In [1]: import numpy as np

In [2]: import numpy.linalg as la

In [3]: np.set_printoptions(suppress=True, linewidth=200)

In [4]: q, _ = la.qr(np.array([[0.4, 0.0, 1.6, -1.5, 0.2, -0.3],
   ...:     [0.9, 0.6, 0.4, -1.2, -0.9, 0.8],
   ...:     [0.2, 0.2, 0.9, 0.3, 0.0, 1.2],
   ...:     [0.1, 0.2, 2.7, -0.7, -0.8, 0.8],
   ...:     [-0.9, -0.1, 1.2, -0.3, -1.4, 0.2],
   ...:     [-0.4, 1.1, 0.3, 0.2, 1.1, 1.1]]))

In [5]: evals = np.array([8, 4, 1, 6, 5, 5])

In [6]: feats = q @ np.diag(evals) @ q.T

In [7]: feats.round(3)
Out[7]: 
array([[ 4.609,  0.759, -0.595, -1.493, -1.069,  0.051],
       [ 0.759,  6.197,  0.015,  0.019, -1.065, -0.89 ],
       [-0.595,  0.015,  5.234, -0.465, -0.856, -0.134],
       [-1.493,  0.019, -0.465,  2.821, -1.415,  0.206],
       [-1.069, -1.065, -0.856, -1.415,  5.782,  0.745],
       [ 0.051, -0.89 , -0.134,  0.206,  0.745,  4.357]])

In [8]: print(np.round(np.sort(np.abs(la.eigvals(feats))), 3))
[1. 4. 5. 5. 6. 8.]

In [9]: print(np.allclose(feats, feats.T))
True

In [10]: assert feats == feats.T
Traceback (most recent call last):
  Cell In[10], line 1
    assert feats == feats.T
ValueError: The truth value of an array with more than one element is ambiguous. Use a.any() or a.all()


In [11]: np.round(np.abs(la.eigvals(feats)).max(), 3)
Out[11]: np.float64(8.0)

In [12]: print(np.allclose(feats @ feats.T, feats.T @ feats))
True

In [13]: rng = np.random.default_rng(52)

In [14]: A2 = feats + rng.integers(-2, 3, (6, 5)) @ rng.integers(-2, 3, (5, 6))

In [15]: A2.round(3)
Out[15]: 
array([[ 6.609, -4.241,  0.405, -3.493, -5.069, -0.949],
       [ 5.759,  3.197,  4.015,  0.019, -1.065, -3.89 ],
       [ 5.405, 10.015,  2.234, -4.465, -6.856,  2.866],
       [-9.493, -0.981, -1.465,  2.821,  8.585, -0.794],
       [ 4.931, -2.065,  2.144, -6.415,  6.782, -0.255],
       [-5.949, -4.89 ,  2.866,  4.206, 12.745,  1.357]])

In [16]: np.abs(A2 - feats).sum(axis=1)
Out[16]: array([15., 15., 32., 21., 17., 32.])

In [17]: np.round(A2 - feats, 3)
Out[17]: 
array([[ 2., -5.,  1., -2., -4., -1.],
       [ 5., -3.,  4.,  0.,  0., -3.],
       [ 6., 10., -3., -4., -6.,  3.],
       [-8., -1., -1.,  0., 10., -1.],
       [ 6., -1.,  3., -5.,  1., -1.],
       [-6., -4.,  3.,  4., 12., -3.]])

In [18]: np.round(la.svd(A2 - feats, compute_uv=False), 3) + 0
Out[18]: array([23.089, 12.631,  8.319,  4.807,  1.005,  0.   ])

In [19]: la.matrix_rank(A2 - feats, tol=1e-8)
Out[19]: np.int64(5)
